$ ipython --no-banner

In [1]: import numpy as np

In [2]: np.set_printoptions(precision=2, suppress=True, linewidth=100, sign=" ")

In [3]: def rnd(a):
   ...:     return np.round(a, 2) + 0
   ...: 

In [4]: M = np.array([[-3, 0, 0, 0, 0],
   ...:     [-3, -3, 0, 0, 0],
   ...:     [-1, -3, 2, 0, 0],
   ...:     [0, 3, 2, 3, 0],
   ...:     [-3, -3, -3, -3, -3]])

In [5]: M
Out[5]: 
array([[-3,  0,  0,  0,  0],
       [-3, -3,  0,  0,  0],
       [-1, -3,  2,  0,  0],
       [ 0,  3,  2,  3,  0],
       [-3, -3, -3, -3, -3]])

In [6]: # triangular, det is the product of the diagonal

In [7]: rnd(np.linalg.norm(M) ** 2 / np.linalg.norm(M, 2) ** 2)
Out[7]: np.float64(1.49)

In [8]: rnd(np.linalg.norm(M[4] - M[1]))
Out[8]: np.float64(5.2)

In [9]: np.linalg.norm(M, axis=2)
AxisError: axis 2 is out of bounds for array of dimension 2


In [10]: M[4] @ M[1]
Out[10]: np.int64(18)

In [11]: rnd(np.linalg.norm(M, 2))
Out[11]: np.float64(8.51)

In [12]: arr = np.loadtxt("layer14.csv", delimiter=",")

In [13]: arr
Out[13]: 
array([[ 3.,  1.,  0.,  0.,  0.,  0.,  0.,  0.,  0.],
       [ 0.,  3.,  1.,  0.,  0.,  0.,  0.,  0.,  0.],
       [ 0.,  0.,  3.,  1.,  0.,  0.,  0.,  0.,  0.],
       [ 0.,  0.,  0.,  3.,  1.,  0.,  0.,  0.,  0.],
       [ 0.,  0.,  0.,  0.,  3.,  1.,  0.,  0.,  0.],
       [ 0.,  0.,  0.,  0.,  0.,  3.,  1.,  0.,  0.],
       [ 0.,  0.,  0.,  0.,  0.,  0.,  3.,  1.,  0.],
       [ 0.,  0.,  0.,  0.,  0.,  0.,  0.,  3.,  1.],
       [ 0.,  0.,  0.,  0.,  0.,  0.,  0.,  0.,  3.]])

In [14]: # triangular

In [15]: rng = np.random.default_rng(6233)

In [16]: B = arr + rng.integers(-2, 3, (9, 6)) @ rng.integers(-2, 3, (6, 9))

In [17]: B
Out[17]: 
array([[  1.,  -7.,   8.,  -8.,   4.,  -4.,   8.,   6.,  10.],
       [  7.,   0.,  -2.,   7., -11.,  -3.,  -6.,   7.,   0.],
       [  5.,  -3.,   1.,   4.,  -7.,   0.,  -1.,   1.,  -1.],
       [  1.,  -1.,  -4.,  -1.,  -1.,  -1.,   5.,  -2.,   4.],
       [ -8.,   0.,  -2.,   2.,   0.,   3.,  -4.,   7.,   4.],
       [ -3.,   3.,   3.,   0.,   5.,   9.,   3.,  -7.,  -6.],
       [ -5.,  -2.,   0.,  -4.,   4.,  -4.,   1.,   6.,   6.],
       [  3.,  -2.,  -4.,   3.,  -3.,  -3.,  -8.,   5.,  -1.],
       [  4.,  -3.,   0.,   4.,  -3.,  -3.,  -7.,   4.,   1.]])

In [18]: B - arr
Out[18]: 
array([[ -2.,  -8.,   8.,  -8.,   4.,  -4.,   8.,   6.,  10.],
       [  7.,  -3.,  -3.,   7., -11.,  -3.,  -6.,   7.,   0.],
       [  5.,  -3.,  -2.,   3.,  -7.,   0.,  -1.,   1.,  -1.],
       [  1.,  -1.,  -4.,  -4.,  -2.,  -1.,   5.,  -2.,   4.],
       [ -8.,   0.,  -2.,   2.,  -3.,   2.,  -4.,   7.,   4.],
       [ -3.,   3.,   3.,   0.,   5.,   6.,   2.,  -7.,  -6.],
       [ -5.,  -2.,   0.,  -4.,   4.,  -4.,  -2.,   5.,   6.],
       [  3.,  -2.,  -4.,   3.,  -3.,  -3.,  -8.,   2.,  -2.],
       [  4.,  -3.,   0.,   4.,  -3.,  -3.,  -7.,   4.,  -2.]])

In [19]: rnd(np.linalg.svd(B - arr, compute_uv=False))
Out[19]: array([ 28.01,  22.95,  14.03,   9.9 ,   8.07,   3.37,   0.  ,   0.  ,   0.  ])

In [20]: T = np.stack([arr, 3 * arr, arr[::-1]])

In [21]: T.shape
Out[21]: (3, 9, 9)

In [22]: T.sum(axis=0)
Out[22]: 
array([[ 12.,   4.,   0.,   0.,   0.,   0.,   0.,   0.,   3.],
       [  0.,  12.,   4.,   0.,   0.,   0.,   0.,   3.,   1.],
       [  0.,   0.,  12.,   4.,   0.,   0.,   3.,   1.,   0.],
       [  0.,   0.,   0.,  12.,   4.,   3.,   1.,   0.,   0.],
       [  0.,   0.,   0.,   0.,  15.,   5.,   0.,   0.,   0.],
       [  0.,   0.,   0.,   3.,   1.,  12.,   4.,   0.,   0.],
       [  0.,   0.,   3.,   1.,   0.,   0.,  12.,   4.,   0.],
       [  0.,   3.,   1.,   0.,   0.,   0.,   0.,  12.,   4.],
       [  3.,   1.,   0.,   0.,   0.,   0.,   0.,   0.,  12.]])

In [23]: (T @ arr.T).shape
Out[23]: (3, 9, 9)

In [24]: np.linalg.matrix_rank(T)
Out[24]: array([ 9,  9,  9])

In [25]: np.linalg.matrix_rank(T.reshape(3, -1))
Out[25]: np.int64(2)

In [26]: vec = np.array([3, 1, 9, 0, 0, 3, 3, 8, 0])

In [27]: arr @ np.ones(9)
Out[27]: array([ 4.,  4.,  4.,  4.,  4.,  4.,  4.,  4.,  3.])

In [28]: (arr @ vec).argmax()
Out[28]: np.int64(2)

In [29]: np.sign((arr @ vec).round(6))
Out[29]: array([ 1.,  1.,  1.,  0.,  1.,  1.,  1.,  1.,  0.])

In [30]: np.linalg.norm(arr @ vec) <= np.linalg.norm(arr, 2) * np.linalg.norm(vec) + 1e-9
Out[30]: np.True_

In [31]: data = np.loadtxt("dump.csv", delimiter=",")

In [32]: data
Out[32]: 
array([[ 0.83,  0.89,  0.52,  0.25,  0.59, -0.75,  0.99],
       [ 0.94,  0.96,  0.69,  0.31,  0.74, -0.89,  1.  ],
       [ 0.51, -0.96,  0.1 , -0.7 , -0.27, -0.46, -0.79],
       [ 0.2 ,  0.41,  0.11,  0.12,  0.16, -0.16,  0.59],
       [-0.04,  0.92,  0.09,  0.55,  0.35,  0.06,  0.9 ],
       [ 0.99, -1.  ,  0.71, -0.97, -0.08, -0.98,  0.08],
       [ 1.  ,  0.14,  0.87, -0.6 ,  0.76, -0.99,  1.  ],
       [ 0.98, -0.95,  0.65, -0.84,  0.22, -0.95,  0.84],
       [ 0.56, -0.97,  0.12, -0.74, -0.29, -0.52, -0.81],
       [-0.54,  0.99, -0.05,  0.85,  0.46,  0.5 ,  0.96],
       [ 0.89, -0.98,  0.39, -0.84, -0.14, -0.84, -0.35],
       [ 0.74, -0.93,  0.27, -0.69, -0.1 , -0.68, -0.26],
       [-0.69, -0.14, -0.34,  0.14, -0.27,  0.6 , -0.85],
       [ 0.97, -0.43,  0.68, -0.58,  0.48, -0.94,  0.98],
       [ 0.48, -0.73,  0.15, -0.44, -0.06, -0.42, -0.17],
       [ 0.79, -0.78,  0.35, -0.56,  0.08, -0.73,  0.45],
       [-0.12,  0.98,  0.11,  0.74,  0.48,  0.14,  0.97],
       [-0.24,  1.  ,  0.1 ,  0.83,  0.55,  0.24,  0.99],
       [ 0.66, -0.96,  0.2 , -0.72, -0.2 , -0.6 , -0.6 ],
       [-0.16,  0.36, -0.04,  0.18,  0.04,  0.14,  0.14],
       [-0.89, -0.69, -0.56,  0.01, -0.55,  0.83, -0.99],
       [-0.74, -0.96, -0.48, -0.49, -0.63,  0.65, -1.  ],
       [-0.08, -0.93, -0.14, -0.54, -0.38,  0.04, -0.93],
       [-0.92, -0.25, -0.57,  0.25, -0.48,  0.86, -0.98],
       [-0.99,  1.  , -0.63,  0.99,  0.36,  0.98,  0.82],
       [-0.95,  0.94, -0.57,  0.79, -0.16,  0.92, -0.73],
       [ 0.89, -0.99,  0.38, -0.88, -0.22, -0.85, -0.6 ],
       [ 0.41, -0.87,  0.09, -0.54, -0.18, -0.37, -0.58],
       [ 0.56, -0.97,  0.12, -0.74, -0.29, -0.52, -0.81]])

In [33]: # rows 8 and 28 are equal

In [34]: hat = data @ np.linalg.solve(data.T @ data, data.T)

In [35]: rnd(hat @ data[:, 1])
Out[35]: 
array([ 0.89,  0.96, -0.96,  0.41,  0.92, -1.  ,  0.14, -0.95, -0.97,  0.99, -0.98, -0.93, -0.14,
       -0.43, -0.73, -0.78,  0.98,  1.  , -0.96,  0.36, -0.69, -0.96, -0.93, -0.25,  1.  ,  0.94,
       -0.99, -0.87, -0.97])

In [36]: np.allclose(hat @ hat, hat)
Out[36]: True
